In [1]: import numpy as np

In [2]: import numpy.linalg as la

In [3]: np.set_printoptions(precision=2, suppress=True, linewidth=200)

In [4]: J = np.load("w.npy")

In [5]: J
Out[5]: 
array([[ 8,  3,  3,  3],
       [ 3, 15,  0,  2],
       [ 0, -1,  4, -3],
       [-3,  3, -1, 13]])

In [6]: u = np.array([-3, 1, -3, 3])

In [7]: M2 = J + np.outer(u, np.eye(4)[0])

In [8]: round(la.det(M2) / la.det(J), 2), round(float(1 + la.solve(J, u)[0]), 2)
Out[8]: (np.float64(0.79), 0.79)

In [9]: la.matrix_rank(la.inv(M2) - la.inv(J), tol=1e-8)
Out[9]: np.int64(1)

In [10]: M2
Out[10]: 
array([[ 5.,  3.,  3.,  3.],
       [ 4., 15.,  0.,  2.],
       [-3., -1.,  4., -3.],
       [ 0.,  3., -1., 13.]])

In [11]: x = np.array([-1, -2, 0, -1])

In [12]: h1 = np.maximum(M2 @ x, 0)

In [13]: h1
Out[13]: array([0., 0., 8., 0.])

In [14]: np.tanh(M2 @ x)
Out[14]: array([-1., -1.,  1., -1.])

In [15]: np.maximum(M2 @ (3 * x), 0)
Out[15]: array([ 0.,  0., 24.,  0.])

In [16]: np.maximum(M2 @ x, 0) - np.maximum(-M2 @ x, 0)
Out[16]: array([-14., -36.,   8., -19.])

In [17]: M2.T @ h1
Out[17]: array([-24.,  -8.,  32., -24.])

In [18]: M2 * (h1 > 1e-9)[:, None]
Out[18]: 
array([[ 0.,  0.,  0.,  0.],
       [ 0.,  0.,  0.,  0.],
       [-3., -1.,  4., -3.],
       [ 0.,  0., -0.,  0.]])

In [19]: la.norm(J, axis=0)
Out[19]: array([ 9.06, 15.62,  5.1 , 13.82])

In [20]: la.norm(J, axis=1)
Out[20]: array([ 9.54, 15.43,  5.1 , 13.71])

In [21]: round(la.norm(J[2], 1), 2), np.round(la.norm(J[2], np.inf), 2)
Out[21]: (np.float64(8.0), np.float64(4.0))
